>>> import numpy as np
>>> np.set_printoptions(precision=1, suppress=True, linewidth=140, legacy="1.25")
>>> K = np.array([[1, 0, 2, 2, -1],
...     [3, 6, 3, 0, 2],
...     [-2, 1, 6, -3, -2],
...     [-2, -3, 3, 1, -1],
...     [-2, -2, -1, 2, 2]])
>>> r0 = np.array([-2, 1, -2, 1, 2])
>>> out = K + np.outer(r0, np.eye(5)[1])
>>> np.linalg.matrix_rank(np.linalg.inv(out) - np.linalg.inv(K), tol=1e-8)
1
>>> rng = np.random.default_rng(573)
>>> labels = rng.permutation(5)
>>> labels
array([1, 0, 3, 2, 4])
>>> out = K[labels][:, labels]
>>> np.allclose(out, K)
False
>>> np.diag(out)
array([6, 1, 1, 6, 2])
>>> round(np.linalg.det(out), 1), round(float(np.linalg.det(K[labels])), 1)
(-308.0, -308.0)
>>> labels = rng.permutation(5)
>>> out = K[:, labels] * rng.choice([-1, 1], 5)
>>> out
array([[ 2,  1,  0, -1, -2],
       [ 3, -2, -6, -3,  0],
       [ 6,  2, -1,  2,  3],
       [ 3,  1,  3,  2, -1],
       [-1, -2,  2,  2, -2]])
>>> Uu, _, VT = np.linalg.svd(K.T @ out)
>>> np.round(Uu @ VT, 1) + 0
array([[ 0.,  0.,  0., -1.,  0.],
       [ 0.,  0., -1.,  0.,  0.],
       [ 1.,  0.,  0.,  0.,  0.],
       [ 0.,  0.,  0.,  0., -1.],
       [ 0., -1.,  0.,  0.,  0.]])
>>> round(np.linalg.eigvals(K).sum().real, 1)
16.0
>>> C = np.sign(np.array([[9, 5, 5, 7], [7, 2, 6, 1], [8, 1, 1, 5], [5, 6, 6, 6]]))
>>> out = (np.tril(C, -1) + np.eye(4)) @ (np.triu(C, 1) + np.eye(4))
>>> ev = np.array([3, 0, 0, 3])
>>> feats = np.rint(out * ev @ np.linalg.inv(out)) + 0
>>> feats
array([[  6.,  -3.,  -3.,   3.],
       [  6.,  -3.,  -6.,   6.],
       [  6.,  -3.,  -9.,   9.],
       [  6.,  -3., -12.,  12.]])
>>> np.unique(feats.round(6), axis=0).shape
(4, 4)
>>> feats @ np.linalg.pinv(feats) @ feats
array([[  6.,  -3.,  -3.,   3.],
       [  6.,  -3.,  -6.,   6.],
       [  6.,  -3.,  -9.,   9.],
       [  6.,  -3., -12.,  12.]])
>>> np.allclose(feats[:-1].T @ np.linalg.lstsq(feats[:-1].T, feats[-1])[0], feats[-1])
True
>>> r = np.linalg.matrix_rank(feats)
>>> r
2
>>> N = np.linalg.svd(feats)[2][r:].T
>>> [int(np.linalg.matrix_rank(np.delete(feats, i, axis=0))) for i in range(4)]
[2, 2, 2, 2]
>>> [int(np.linalg.matrix_rank(feats[:, :j + 1])) for j in range(4)]
[1, 1, 2, 2]
>>> np.allclose(feats @ N, 0)
True
>>> [int(np.linalg.matrix_rank(feats[:i])) for i in range(1, len(feats) + 1)]
[1, 2, 2, 2]
>>> np.round(feats @ N, 1) + 0
array([[0., 0.],
       [0., 0.],
       [0., 0.],
       [0., 0.]])
>>> np.linalg.matrix_rank(feats.T @ feats), np.linalg.matrix_rank(feats @ feats.T)
(2, 2)
>>> feats @ feats
array([[ 18.,  -9.,  -9.,   9.],
       [ 18.,  -9., -18.,  18.],
       [ 18.,  -9., -27.,  27.],
       [ 18.,  -9., -36.,  36.]])
>>> (feats - feats.T) / 2
array([[  0. ,  -4.5,  -4.5,  -1.5],
       [  4.5,   0. ,  -1.5,   4.5],
       [  4.5,   1.5,   0. ,  10.5],
       [  1.5,  -4.5, -10.5,   0. ]])
>>> np.round(np.linalg.det(feats), 1)
0.0
>>> np.linalg.matrix_power(feats, 2)
array([[ 18.,  -9.,  -9.,   9.],
       [ 18.,  -9., -18.,  18.],
       [ 18.,  -9., -27.,  27.],
       [ 18.,  -9., -36.,  36.]])
>>> assert feats == feats.T
Traceback (most recent call last):
  File "<python-input-40>", line 1, in <module>
    assert feats == feats.T
           ^^^^^^^^^^^^^^^^
ValueError: The truth value of an array with more than one element is ambiguous. Use a.any() or a.all()
>>> np.trace(feats)
6.0
